$ python -q
>>> import numpy as np
>>> from numpy import linalg as LA
>>> np.set_printoptions(precision=2, suppress=True, linewidth=160)
>>> def rnd(a):
...     return np.round(a, 2) + 0
... 
>>> J = np.load("w.npy")
>>> print(J)
[[  0   0   0   0   0]
 [ 15 -15   5  -5   0]]
>>> # null space of dimension 4
>>> left, sigma, Vh = LA.svd(J)
>>> print(np.argmax(sigma[:-1] / (sigma[1:] + 1e-6)) + 1)
1
>>> other = left[:, :1] @ np.diag(sigma[:1]) @ Vh[:1]
>>> print(rnd(np.abs(J - other).max()))
0.0
>>> print(LA.matrix_rank(J, rtol=0.05))
1
>>> print(LA.matrix_rank(other))
1
>>> print(rnd(LA.norm(J - other) / LA.norm(J)))
0.0
>>> print(rnd(LA.norm(J - other, 2)), sigma[1])
0.0 0.0
>>> print(LA.lstsq(J[:-1].T, J[-1])[2])
0
>>> print(rnd(np.trace(LA.pinv(J) @ J)))
1.0
>>> print(np.unique(J.round(6), axis=0).shape)
(2, 5)
>>> print(rnd(J @ LA.pinv(J) @ J))
[[  0.   0.   0.   0.   0.]
 [ 15. -15.   5.  -5.   0.]]
>>> w1 = np.array([[-5, -2, -5, -5, 3, 2],
...     [-5, 3, 4, -2, 4, 4],
...     [-5, -5, -5, 2, 5, 2],
...     [-3, 1, -2, -1, -4, 5],
...     [-5, -5, 3, -4, -2, 2]])
>>> b = np.array([-2, -1, 0, 1, 1, -3])
>>> hid = np.maximum(J @ w1 + b, 0)
>>> print((hid > 0).astype(int))
[[0 0 0 1 1 0]
 [0 0 0 0 1 0]]
>>> print((hid > 0).mean(axis=0))
[0.  0.  0.  0.5 1.  0. ]
>>> W2 = np.array([[0, 2], [-3, -2], [0, 1], [1, -3], [2, 2], [1, -3]])
>>> print((hid @ W2).round(6).argmax(axis=1))
[0 0]
>>> print(hid @ W2)
[[ 3 -1]
 [62 62]]
>>> print(w1 @ W2)
[[  9   4]
 [  1 -10]
 [ 29  -7]
 [ -7 -30]
 [  9   5]]
